$ ipython --no-banner

In [1]: import numpy as np

In [2]: np.set_printoptions(precision=3, suppress=True, linewidth=140, sign=" ")

In [3]: def tidy(a):
   ...:     return np.round(a, 3) + 0
   ...: 

In [4]: feats = np.array([[0.5, 0.0, 0.0, 0.0, 0.0, 0.5],
   ...:     [0.5, 0.5, 0.0, 0.0, 0.0, 0.0],
   ...:     [0.5, 0.0, 0.5, 0.0, 0.0, 0.0],
   ...:     [0.0, 0.0, 0.0, 0.5, 0.5, 0.0],
   ...:     [0.0, 0.0, 0.0, 0.5, 0.5, 0.0],
   ...:     [0.25, 0.0, 0.0, 0.25, 0.25, 0.25]])

In [5]: U, sv, Vh = np.linalg.svd(feats)

In [6]: evecs = Vh[:(sv > 1e-8).sum()]

In [7]: rng = np.random.default_rng(808)

In [8]: vec = feats[1] + 3 * feats[4] + rng.integers(2) * np.eye(6)[4]

In [9]: vec
Out[9]: array([ 0.5,  0.5,  0. ,  1.5,  2.5,  0. ])

In [10]: tidy(evecs.T @ evecs)
Out[10]: 
array([[ 0.75,  0.25,  0.25,  0.  ,  0.  ,  0.25],
       [ 0.25,  0.75, -0.25,  0.  ,  0.  , -0.25],
       [ 0.25, -0.25,  0.75,  0.  ,  0.  , -0.25],
       [ 0.  ,  0.  ,  0.  ,  0.5 ,  0.5 ,  0.  ],
       [ 0.  ,  0.  ,  0.  ,  0.5 ,  0.5 ,  0.  ],
       [ 0.25, -0.25, -0.25,  0.  ,  0.  ,  0.75]])

In [11]: np.linalg.matrix_rank(np.vstack([feats, vec]))
Out[11]: np.int64(5)

In [12]: M2 = feats / np.sqrt((feats ** 2).mean(axis=1, keepdims=True))

In [13]: np.linalg.matrix_rank(M2) == np.linalg.matrix_rank(feats)
Out[13]: np.True_

In [14]: np.argsort(-np.linalg.norm(feats, axis=0).round(6), kind="stable")[:3]
Out[14]: array([ 0,  3,  4])

In [15]: [round(float(x), 3) for x in np.linalg.svd(feats, compute_uv=False)[:3]]
Out[15]: [1.103, 1.0, 0.531]

In [16]: data = np.array([[0, 0, 0, 0, 0, 0, -2],
    ...:     [0, 0, 0, -1, 0, 0, 0],
    ...:     [0, 0, -2, 0, 0, 0, 0],
    ...:     [0, 0, 0, 0, 0, 5, 0],
    ...:     [0, 0, 0, 0, -4, 0, 0],
    ...:     [0, 3, 0, 0, 0, 0, 0],
    ...:     [-5, 0, 0, 0, 0, 0, 0]])

In [17]: vec = np.array([0, 5, 3, 2, 3, 0, 0])

In [18]: rhs = data @ vec

In [19]: beta, lr = np.zeros(7), 1 / np.linalg.norm(data, 2) ** 2

In [20]: for i in range(12):
    ...:     beta -= lr * data.T @ (data @ beta - rhs)
    ...:     if i % 2 == 0: print(i, round(np.linalg.norm(data @ beta - rhs), 3))
    ...: 
0 11.828
2 5.617
4 3.399
6 2.414
8 1.885
10 1.555

In [21]: tidy(beta)
Out[21]: array([ 0.   ,  4.976,  2.63 ,  0.775,  3.   ,  0.   ,  0.   ])

In [22]: vec = np.array([1, 2, 2, 0, 0, 1, 2])

In [23]: rhs = data @ vec

In [24]: rhs
Out[24]: array([-4,  0, -4,  5,  0,  6, -5])

In [25]: tidy(np.linalg.solve(data, data[:, 3]))
Out[25]: array([ 0.,  0.,  0.,  1.,  0.,  0.,  0.])

In [26]: tidy(np.linalg.solve(data.T, data[4]))
Out[26]: array([ 0.,  0.,  0.,  0.,  1.,  0.,  0.])

In [27]: tidy(np.linalg.solve(data, rhs))
Out[27]: array([ 1.,  2.,  2.,  0.,  0.,  1.,  2.])

In [28]: tidy(np.linalg.solve(data, rhs + data[:, 1]))
Out[28]: array([ 1.,  3.,  2.,  0.,  0.,  1.,  2.])

In [29]: U, sv, Vh = np.linalg.svd(feats)

In [30]: np.argmax(sv[:-1] / (sv[1:] + 1e-6)) + 1
Out[30]: np.int64(4)

In [31]: M2 = U[:, :4] @ np.diag(sv[:4]) @ Vh[:4]

In [32]: tidy(np.linalg.norm(feats - M2) / np.linalg.norm(feats))
Out[32]: np.float64(0.0)

In [33]: tidy(np.linalg.svd(data, compute_uv=False))
Out[33]: array([ 5.,  5.,  4.,  3.,  2.,  2.,  1.])

In [34]: z = rng.permutation(7)

In [35]: z
Out[35]: array([ 2,  6,  1,  3,  5,  0,  4])

In [36]: M2 = data[z][:, z]

In [37]: np.trace(M2)
Out[37]: np.int64(-6)

In [38]: X = np.load("sample19.npy")

In [39]: X
Out[39]: 
array([[ 1, -2,  4, -8],
       [ 1, -1,  1, -1],
       [ 1,  0,  0,  0],
       [ 1,  1,  1,  1],
       [ 1,  2,  4,  8],
       [ 1,  3,  9, 27]])

In [40]: M2 = np.c_[X[:, :1] @ np.array([[-5]]), np.array([-3, 1, 1, -1, 2, 2])]

In [41]: M2
Out[41]: 
array([[-5, -3],
       [-5,  1],
       [-5,  1],
       [-5, -1],
       [-5,  2],
       [-5,  2]])

In [42]: np.linalg.matrix_rank(M2)
Out[42]: np.int64(2)

In [43]: tidy(np.linalg.norm(M2 - X @ np.linalg.lstsq(X, M2)[0], axis=0))
Out[43]: array([ 0.   ,  2.271])

In [44]: tidy(np.linalg.lstsq(X, M2[:, 0])[0])
Out[44]: array([-5.,  0.,  0.,  0.])

In [45]: vec = np.array([-2, 2, 1, 2])

In [46]: rhs = X @ vec

In [47]: rhs
Out[47]: array([-18,  -5,  -2,   3,  22,  67])

In [48]: rhs = rhs + 0.05 * rng.normal(size=6)

In [49]: tidy(rhs)
Out[49]: array([-17.992,  -5.127,  -1.986,   3.015,  22.005,  66.994])

In [50]: beta, *_ = np.linalg.lstsq(X, rhs)

In [51]: tidy(X.T @ (rhs - X @ beta))
Out[51]: array([ 0.,  0.,  0.,  0.])

In [52]: tidy(np.linalg.norm(rhs - X @ beta))
Out[52]: np.float64(0.09)

In [53]: T = np.stack([data, 5 * data, data[::-1]])

In [54]: tidy(np.linalg.norm(T, axis=(1, 2)))
Out[54]: array([  9.165,  45.826,   9.165])

In [55]: np.linalg.matrix_rank(T.reshape(3, -1))
Out[55]: np.int64(2)

In [56]: F = np.load("x.npy")

In [57]: F
Out[57]: 
array([[ 0. ,  1.2, -0.7,  0.1,  0.3, -0.7, -1. ,  0.4],
       [-9. ,  0.2,  1.4, -0.4,  0.5, -0.2,  0.2, -1.2],
       [-8.5, -0.1, -0.2, -0.5, -0.7,  2.4,  0.9, -0.6],
       [ 1. ,  0.6,  0.3, -1.3, -0.9,  0. ,  0.3,  0. ]])

In [58]: tidy(np.linalg.svd(F, compute_uv=False))
Out[58]: array([ 12.64 ,   2.603,   1.764,   1.718])

In [59]: tidy(np.diff(F, axis=0))
Out[59]: 
array([[-9. , -1. ,  2.1, -0.5,  0.2,  0.5,  1.2, -1.6],
       [ 0.5, -0.3, -1.6, -0.1, -1.2,  2.6,  0.7,  0.6],
       [ 9.5,  0.7,  0.5, -0.8, -0.2, -2.4, -0.6,  0.6]])

In [60]: tidy(F.mean(axis=0))
Out[60]: array([-4.125,  0.475,  0.2  , -0.525, -0.2  ,  0.375,  0.1  , -0.35 ])

In [61]: F.shape
Out[61]: (4, 8)

In [62]: tidy(F - F[0])
Out[62]: 
array([[ 0. ,  0. ,  0. ,  0. ,  0. ,  0. ,  0. ,  0. ],
       [-9. , -1. ,  2.1, -0.5,  0.2,  0.5,  1.2, -1.6],
       [-8.5, -1.3,  0.5, -0.6, -1. ,  3.1,  1.9, -1. ],
       [ 1. , -0.6,  1. , -1.4, -1.2,  0.7,  1.3, -0.4]])

In [63]: tidy(F.sum(axis=0))
Out[63]: array([-16.5,   1.9,   0.8,  -2.1,  -0.8,   1.5,   0.4,  -1.4])

In [64]: np.unravel_index(np.abs(F).argmax(), F.shape)
Out[64]: (np.int64(1), np.int64(0))

In [65]: M = np.loadtxt("block16.csv", delimiter=",")

In [66]: M
Out[66]: 
array([[-1.,  0.,  0.,  0.],
       [ 0., -2.,  0.,  0.],
       [ 0.,  0., -1.,  0.],
       [ 0.,  0.,  0., -3.]])

In [67]: r0, r1 = data[0], data[3]

In [68]: r0 @ r1
Out[68]: np.int64(0)

In [69]: pr = (r0 @ r1) / (r0 @ r0) * r0

In [70]: tidy(np.linalg.norm(r0 + r1) ** 2 + np.linalg.norm(r0 - r1) ** 2)
Out[70]: np.float64(58.0)

In [71]: pr
Out[71]: array([ 0.,  0.,  0.,  0.,  0.,  0., -0.])

In [72]: (r1 - pr) @ r0
Out[72]: np.float64(0.0)

In [73]: np.outer(r0, r1)
Out[73]: 
array([[  0,   0,   0,   0,   0,   0,   0],
       [  0,   0,   0,   0,   0,   0,   0],
       [  0,   0,   0,   0,   0,   0,   0],
       [  0,   0,   0,   0,   0,   0,   0],
       [  0,   0,   0,   0,   0,   0,   0],
       [  0,   0,   0,   0,   0,   0,   0],
       [  0,   0,   0,   0,   0, -10,   0]])

In [74]: evals, evecs = np.linalg.eigh(M)

In [75]: vec = np.array([1, 8, 2, 2])

In [76]: tidy(np.linalg.eigvalsh(M[1:, 1:]))
Out[76]: array([-3., -2., -1.])

In [77]: J = np.load("test1.npy")

In [78]: tidy(J)
Out[78]: 
array([[ 0.004, -0.996,  0.091],
       [-0.996,  0.004,  0.091],
       [ 0.091,  0.091,  0.992]])

In [79]: r0 = np.array([0, 2, 0])

In [80]: M2 = J + np.outer(r0, np.eye(3)[0])

In [81]: tidy(M2)
Out[81]: 
array([[ 0.004, -0.996,  0.091],
       [ 1.004,  0.004,  0.091],
       [ 0.091,  0.091,  0.992]])

In [82]: G = M2.T @ M2

In [83]: (M2 @ M2.T).shape
Out[83]: (3, 3)

In [84]: tidy(np.linalg.svd(M2, compute_uv=False) ** 2)
Out[84]: array([ 1.19 ,  1.   ,  0.827])

In [85]: tidy(np.linalg.eigvalsh(G)[::-1])
Out[85]: array([ 1.19 ,  1.   ,  0.827])

In [86]: O = J.astype(float).copy()

In [87]: for j in range(3):
    ...:     O[:, j] -= O[:, :j] @ (O[:, :j].T @ O[:, j])
    ...:     O[:, j] /= np.linalg.norm(O[:, j])
    ...: 

In [88]: tidy(O)
Out[88]: 
array([[ 0.004, -0.996,  0.091],
       [-0.996,  0.004,  0.091],
       [ 0.091,  0.091,  0.992]])

In [89]: tidy(O.T @ J)
Out[89]: 
array([[ 1.,  0.,  0.],
       [ 0.,  1.,  0.],
       [ 0.,  0.,  1.]])

In [90]: M2 = O / np.linalg.norm(O, axis=1, keepdims=True)

In [91]: G = M2 @ M2.T

In [92]: np.degrees(np.arccos(np.clip(G[1, 0], -1, 1)))
Out[92]: np.float64(90.0)

In [93]: tidy(np.linalg.norm(M2, axis=1))
Out[93]: array([ 1.,  1.,  1.])

In [94]: tidy(G)
Out[94]: 
array([[ 1.,  0.,  0.],
       [ 0.,  1.,  0.],
       [ 0.,  0.,  1.]])

In [95]: tidy(G[1])
Out[95]: array([ 0.,  1.,  0.])

In [96]: (G - 2 * np.eye(3)).round(6).argmax(axis=1)
Out[96]: array([ 1,  0,  0])

In [97]: K = np.load("arr.npy")

In [98]: tidy(K)
Out[98]: 
array([[-2.117,  1.431, -1.554, -0.194,  0.142],
       [ 0.   , -1.502, -1.329,  1.014,  1.987],
       [ 1.347,  0.073, -2.004,  0.691, -1.639],
       [ 0.577, -0.527, -0.895, -2.726,  0.395],
       [ 1.54 ,  2.101, -0.047,  0.15 ,  1.48 ]])

In [99]: tidy(np.linalg.svd(K, compute_uv=False))
Out[99]: array([ 3.,  3.,  3.,  3.,  3.])

In [100]: tidy(K[:, 3] @ K[:, 2])
Out[100]: np.float64(0.0)

In [101]: vec = np.array([3, -2, -2, -3, -3])

In [102]: tidy((K * vec).sum(axis=1))
Out[102]: array([-5.946, -3.34 , 10.746, 11.569, -4.38 ])

In [103]: np.sign((K @ vec).round(6))
Out[103]: array([-1., -1.,  1.,  1., -1.])

In [104]: tidy(np.einsum("ij,j->i", K, vec))
Out[104]: array([-5.946, -3.34 , 10.746, 11.569, -4.38 ])

In [105]: tidy(K @ np.eye(5)[3])
Out[105]: array([-0.194,  1.014,  0.691, -2.726,  0.15 ])

In [106]: T = np.stack([K, -3 * K, K[::-1]])

In [107]: (T @ K.T).shape
Out[107]: (3, 5, 5)

In [108]: np.linalg.matrix_rank(T)
Out[108]: array([ 5,  5,  5])

In [109]: T.shape
Out[109]: (3, 5, 5)

In [110]: tidy(np.linalg.det(T))
Out[110]: array([   243., -59049.,    243.])

In [111]: tidy(np.einsum("bij,cij->bc", T, T))
Out[111]: 
array([[  45., -135.,    9.],
       [-135.,  405.,  -27.],
       [   9.,  -27.,   45.]])

In [112]: O = K.astype(float).copy()

In [113]: for j in range(5):
     ...:     O[:, j] -= O[:, :j] @ (O[:, :j].T @ O[:, j])
     ...:     O[:, j] /= np.linalg.norm(O[:, j])
     ...: 

In [114]: tidy(O.T @ K)
Out[114]: 
array([[ 3.,  0.,  0.,  0.,  0.],
       [ 0.,  3.,  0.,  0.,  0.],
       [ 0.,  0.,  3.,  0.,  0.],
       [ 0.,  0.,  0.,  3.,  0.],
       [ 0.,  0.,  0.,  0.,  3.]])

In [115]: O, _ = np.linalg.qr(np.array([[-0.1, 1.1, 1.0], [-1.0, 0.1, -0.1], [1.4, -1.9, -1.0]]))

In [116]: W0 = 3 * O

In [117]: tidy(W0)
Out[117]: 
array([[-0.174,  2.099,  2.136],
       [-1.741, -1.812,  1.639],
       [ 2.437, -1.145,  1.323]])

In [118]: z = rng.permutation(3)

In [119]: z
Out[119]: array([ 0,  2,  1])

In [120]: M2 = W0[z][:, z]

In [121]: tidy(np.trace(M2))
Out[121]: np.float64(-0.663)

In [122]: tidy(M2)
Out[122]: 
array([[-0.174,  2.136,  2.099],
       [ 2.437,  1.323, -1.145],
       [-1.741,  1.639, -1.812]])

In [123]: tidy(np.linalg.det(M2)), tidy(np.linalg.det(W0[z]))
Out[123]: (np.float64(27.0), np.float64(-27.0))

In [124]: O = W0.astype(float).copy()

In [125]: for j in range(3):
     ...:     O[:, j] -= O[:, :j] @ (O[:, :j].T @ O[:, j])
     ...:     O[:, j] /= np.linalg.norm(O[:, j])
     ...: 

In [126]: tidy(O.T @ W0)
Out[126]: 
array([[ 3.,  0.,  0.],
       [ 0.,  3.,  0.],
       [ 0.,  0.,  3.]])

In [127]: tidy(O.T @ O)
Out[127]: 
array([[ 1.,  0.,  0.],
       [ 0.,  1.,  0.],
       [ 0.,  0.,  1.]])

In [128]: tidy(O)
Out[128]: 
array([[-0.058,  0.7  ,  0.712],
       [-0.58 , -0.604,  0.546],
       [ 0.812, -0.382,  0.441]])

In [129]: r0 = np.array([2, 2, 0])

In [130]: M2 = O + np.outer(r0, np.eye(3)[2])

In [131]: np.linalg.matrix_rank(np.linalg.inv(M2) - np.linalg.inv(O), tol=1e-8)
Out[131]: np.int64(1)

In [132]: M2 = np.array([[4, -2], [1, -5], [-2, 4]])

In [133]: tidy(np.einsum("ik,kj->ji", W0, M2))
Out[133]: 
array([[ -2.87 , -12.053,   5.958],
       [ -1.601,  19.098,   6.141]])

In [134]: tidy(np.einsum("ij->j", W0))
Out[134]: array([ 0.522, -0.858,  5.098])

In [135]: tidy(W0 @ M2)
Out[135]: 
array([[ -2.87 ,  -1.601],
       [-12.053,  19.098],
       [  5.958,   6.141]])

In [136]: tidy(np.einsum("ij,ij->i", W0, W0))
Out[136]: array([ 9.,  9.,  9.])

In [137]: vec = np.array([-1, -1, -1])

In [138]: rhs = W0 @ vec

In [139]: beta, lr = np.zeros(3), 1 / np.linalg.norm(W0, 2) ** 2

In [140]: for i in range(40):
     ...:     beta -= lr * W0.T @ (W0 @ beta - rhs)
     ...:     if i % 10 == 0: print(i, round(np.linalg.norm(W0 @ beta - rhs), 3))
     ...: 
0 0.0
10 0.0
20 0.0
30 0.0

In [141]: beta
Out[141]: array([-1., -1., -1.])

In [142]: tidy(np.linalg.cond(W0))
Out[142]: np.float64(1.0)
